$ python3 -q
>>> import numpy as np
>>> np.set_printoptions(precision=2, suppress=True, linewidth=140, legacy="1.25")
>>> A = np.vander(np.arange(6) - 2, 3, increasing=True)
>>> print(A)
[[ 1 -2  4]
 [ 1 -1  1]
 [ 1  0  0]
 [ 1  1  1]
 [ 1  2  4]
 [ 1  3  9]]
>>> x0 = np.array([1, 1, 2])
>>> print(np.einsum("ij,j->i", A, x0))
[ 7  2  1  4 11 22]
>>> print((A @ x0).argmax())
5
>>> print(A * x0)
[[ 1 -2  8]
 [ 1 -1  2]
 [ 1  0  0]
 [ 1  1  2]
 [ 1  2  8]
 [ 1  3 18]]
>>> print(np.linalg.norm(A @ x0) <= np.linalg.norm(A, 2) * np.linalg.norm(x0) + 1e-9)
True
>>> print(np.sign((A @ x0).round(6)))
[1 1 1 1 1 1]
>>> print(A @ x0)
[ 7  2  1  4 11 22]
>>> Y = np.c_[A[:, :2] @ np.array([[2, 1], [2, 2]]), np.array([2, 0, 1, 0, 2, 2])]
>>> print(Y)
[[-2 -3  2]
 [ 0 -1  0]
 [ 2  1  1]
 [ 4  3  0]
 [ 6  5  2]
 [ 8  7  2]]
>>> print(np.round(np.linalg.lstsq(A, Y[:, 0])[0], 2) + 0)
[2. 2. 0.]
>>> print(np.linalg.matrix_rank(Y))
3
>>> r0 = np.array([-3, -2, 0])
>>> print(np.polyval(r0, A[5]))
[  -5  -33 -261]
>>> print(np.array([np.convolve(row, r0, "same") for row in A]))
[[  4  -8  -8]
 [  1  -1  -2]
 [ -2   0   0]
 [ -5  -5  -2]
 [ -8 -16  -8]
 [-11 -33 -18]]
>>> print(np.correlate(A[5], A[3], "full"))
[ 1  4 13 12  9]
>>> hat = A @ np.linalg.solve(A.T @ A, A.T)
>>> print(np.round((np.eye(6) - hat) @ A, 2) + 0)
[[0. 0. 0.]
 [0. 0. 0.]
 [0. 0. 0.]
 [0. 0. 0.]
 [0. 0. 0.]
 [0. 0. 0.]]
>>> print(hat.round(2) + 0)
[[ 0.82  0.32  0.   -0.14 -0.11  0.11]
 [ 0.32  0.31  0.26  0.17  0.05 -0.11]
 [ 0.    0.26  0.37  0.34  0.17 -0.14]
 [-0.14  0.17  0.34  0.37  0.26  0.  ]
 [-0.11  0.05  0.17  0.26  0.31  0.32]
 [ 0.11 -0.11 -0.14  0.    0.32  0.82]]
>>> print(hat @ A[:, 0])
[1. 1. 1. 1. 1. 1.]
>>> def softmax(z):
...     e = np.exp(z - z.max(axis=-1, keepdims=True))
...     return e / e.sum(axis=-1, keepdims=True)
... 
>>> print(softmax(A).sum(axis=1))
[1. 1. 1. 1. 1. 1.]
>>> att = A @ A.T / np.sqrt(3)
>>> print(np.round(softmax(att + np.triu(np.full(att.shape, -np.inf), 1)), 2) + 0)
[[1.   0.   0.   0.   0.   0.  ]
 [0.91 0.09 0.   0.   0.   0.  ]
 [0.33 0.33 0.33 0.   0.   0.  ]
 [0.38 0.12 0.12 0.38 0.   0.  ]
 [0.01 0.   0.   0.   0.99 0.  ]
 [0.   0.   0.   0.   0.   1.  ]]
>>> print(softmax(att).round(6).argmax(axis=1))
[5 0 0 5 5 5]
>>> feats = np.load("arr.npy")
>>> print(feats)
[[ 4.87 -2.72 -3.15 -1.03 -1.17  1.23]
 [-7.23  5.22  4.54 -2.75  5.95 -0.11]
 [-3.93  1.89  2.35  0.    1.48 -0.48]
 [-9.76  6.89  6.14  0.48  4.19 -1.81]]
>>> print(np.round(softmax(feats[2] + -3), 2) + 0)
[0.   0.29 0.45 0.04 0.19 0.03]
>>> att = feats @ feats.T / np.sqrt(6)
>>> print(np.round(softmax(att + np.triu(np.full(att.shape, -np.inf), 1)), 2) + 0)
[[1. 0. 0. 0.]
 [0. 1. 0. 0.]
 [0. 1. 0. 0.]
 [0. 0. 0. 1.]]
>>> print(softmax(att)[2] @ feats)
[-9.75  6.89  6.14  0.47  4.19 -1.81]
>>> print(np.round(softmax(att), 2) + 0)
[[1. 0. 0. 0.]
 [0. 0. 0. 1.]
 [0. 0. 0. 1.]
 [0. 0. 0. 1.]]
